% ipython --no-banner

In [1]: import numpy as np

In [2]: from numpy import linalg as LA

In [3]: np.set_printoptions(precision=2, suppress=True, linewidth=160)

In [4]: feats = np.load("mat.npy")

In [5]: feats
Out[5]: 
array([[-0.17,  2.01,  0.56, -1.66],
       [ 0.47,  1.28, -1.61,  0.68],
       [-0.51,  1.14,  1.74,  1.93],
       [ 2.32,  0.03,  1.06,  0.28]])

In [6]: rng = np.random.default_rng(88650)

In [7]: labels = rng.permutation(4)

In [8]: print(labels)
[1 0 3 2]

In [9]: out = feats[labels][:, labels]

In [10]: out
Out[10]: 
array([[ 1.28,  0.47,  0.68, -1.61],
       [ 2.01, -0.17, -1.66,  0.56],
       [ 0.03,  2.32,  0.28,  1.06],
       [ 1.14, -0.51,  1.93,  1.74]])

In [11]: print(np.sort(np.abs(LA.eigvals(out))))
[2.46 2.46 2.66 2.66]

In [12]: print(np.trace(out))
3.13

In [13]: LA.norm(out, axis=1)
Out[13]: array([2.22, 2.67, 2.57, 2.88])

In [14]: print(LA.norm(out, axis=1).argmax())
3

In [15]: print(round(float(LA.norm(out) ** 2 / LA.norm(out, 2) ** 2), 2))
2.99

In [16]: LA.norm(out, axis=0)
Out[16]: array([2.64, 2.43, 2.65, 2.66])

In [17]: print(np.round(LA.norm(out, 2), 2))
3.0

In [18]: round(float(out[3] @ out[0]), 2)
Out[18]: -0.27

In [19]: W = np.array([[-6, 3], [-3, 9], [-6, -1], [-4, 6]])

In [20]: c = np.array([-2, 2])

In [21]: hid = np.maximum(feats @ W + c, 0)

In [22]: (hid > 0).astype(int)
Out[22]: 
array([[0, 1],
       [0, 1],
       [0, 1],
       [0, 1]])

In [23]: hid
Out[23]: 
array([[ 0.  ,  9.06],
       [ 0.  , 20.62],
       [ 0.  , 20.57],
       [ 0.  ,  9.85]])

In [24]: LA.matrix_rank(hid)
Out[24]: np.int64(1)

In [25]: (hid > 0).mean(axis=0)
Out[25]: array([0., 1.])

In [26]: Z = np.array([[1, 4, 9], [2, 6, 4]])

In [27]: (hid @ Z).round(6).argmax(axis=1)
Out[27]: array([1, 1, 1, 1])

In [28]: print(hid @ LA.pinv(hid) @ hid)
[[ 0.    9.06]
 [ 0.   20.62]
 [ 0.   20.57]
 [ 0.    9.85]]

In [29]: round(float(np.trace(LA.pinv(hid) @ hid)), 2)
Out[29]: 1.0

In [30]: np.abs(np.diag(LA.qr(hid)[1])) > 1e-9
Out[30]: array([False,  True])

In [31]: mat = np.array([[-7, -4, 7], [-3, 1, 8], [8, 0, -5], [-2, 8, -9], [0, 1, 6]])

In [32]: mat[-1] = mat[0] + 2 * mat[1]

In [33]: mat
Out[33]: 
array([[ -7,  -4,   7],
       [ -3,   1,   8],
       [  8,   0,  -5],
       [ -2,   8,  -9],
       [-13,  -2,  23]])

In [34]: hat = mat @ LA.solve(mat.T @ mat, mat.T)

In [35]: LA.matrix_rank(np.eye(5) - hat)
Out[35]: np.int64(2)

In [36]: np.round(hat @ mat[:, 1], 2) + 0
Out[36]: array([-4.,  1.,  0.,  8., -2.])

In [37]: np.allclose(hat @ hat, hat)
Out[37]: True

In [38]: Uu, sv, Vt = LA.svd(mat, full_matrices=False)

In [39]: (sv > 1e-8).sum()
Out[39]: np.int64(3)

In [40]: np.cumsum(sv ** 2) / np.sum(sv ** 2)
Out[40]: array([0.88, 0.98, 1.  ])

In [41]: round(np.sqrt((sv ** 2).sum()), 2), round(float(LA.norm(mat)), 2)
Out[41]: (np.float64(33.59), 33.59)

In [42]: np.round(Vt @ Vt.T, 2) + 0
Out[42]: 
array([[1., 0., 0.],
       [0., 1., 0.],
       [0., 0., 1.]])

In [43]: sv / sv[0]
Out[43]: array([1.  , 0.32, 0.17])

In [44]: print(sv)
[31.57 10.2   5.23]

In [45]: np.round(Uu.T @ Uu, 2) + 0
Out[45]: 
array([[1., 0., 0.],
       [0., 1., 0.],
       [0., 0., 1.]])

In [46]: X = np.load("x.npy")

In [47]: X
Out[47]: 
array([[ -7.92,   2.78,   1.24,   9.24],
       [ -9.76,   2.66,  -0.96,   9.64],
       [ -8.97,   3.8 ,  -0.01,   6.82],
       [-10.17,   4.6 ,   0.81,   9.35],
       [ -9.  ,   3.55,   0.62,   8.43],
       [-10.04,   1.93,  -0.8 ,  10.06],
       [ -9.16,   3.5 ,  -0.4 ,   8.69],
       [-12.02,   3.76,   1.38,   8.51],
       [ -7.81,   4.83,   0.61,   8.38],
       [-10.73,   2.35,  -0.11,   6.76],
       [-10.4 ,   2.75,  -2.27,   9.08],
       [-10.04,   2.82,   0.43,   8.71],
       [ -7.89,   3.72,  -0.59,   7.58],
       [ -9.61,   2.68,   1.16,   9.65],
       [-10.02,   3.59,  -0.16,   8.25],
       [ -8.54,   2.1 ,   0.62,   9.23],
       [ -6.65,   2.87,  -0.57,   9.48],
       [ -7.44,   3.58,  -0.07,   8.85],
       [-12.05,   1.91,  -0.35,   8.63],
       [ -9.17,   2.5 ,   0.88,   9.69],
       [ -9.85,   3.01,   0.33,   9.42],
       [ -9.9 ,   1.85,   1.24,  11.26],
       [ -7.99,   2.86,   0.6 ,   9.2 ],
       [-10.35,   4.32,  -0.64,   9.11],
       [ -9.39,   4.01,   0.56,   8.11],
       [ -8.27,   3.23,   0.94,   9.32],
       [ -9.01,   1.94,   0.84,   8.47]])

In [48]: D = LA.norm(X[:, None] - X[None], axis=-1)

In [49]: D[:5, :5]
Out[49]: 
array([[0.  , 2.9 , 3.09, 2.93, 1.67],
       [2.9 , 0.  , 3.28, 2.67, 2.31],
       [3.09, 3.28, 0.  , 3.03, 1.75],
       [2.93, 2.67, 3.03, 0.  , 1.83],
       [1.67, 2.31, 1.75, 1.83, 0.  ]])

In [50]: np.flatnonzero(D[16] < D.mean() / 2)
Out[50]: array([16])

In [51]: D[16].round(6).argsort(kind="stable")[:4]
Out[51]: array([16, 17, 22,  0])

In [52]: D.mean(axis=1).argmax()
Out[52]: np.int64(7)
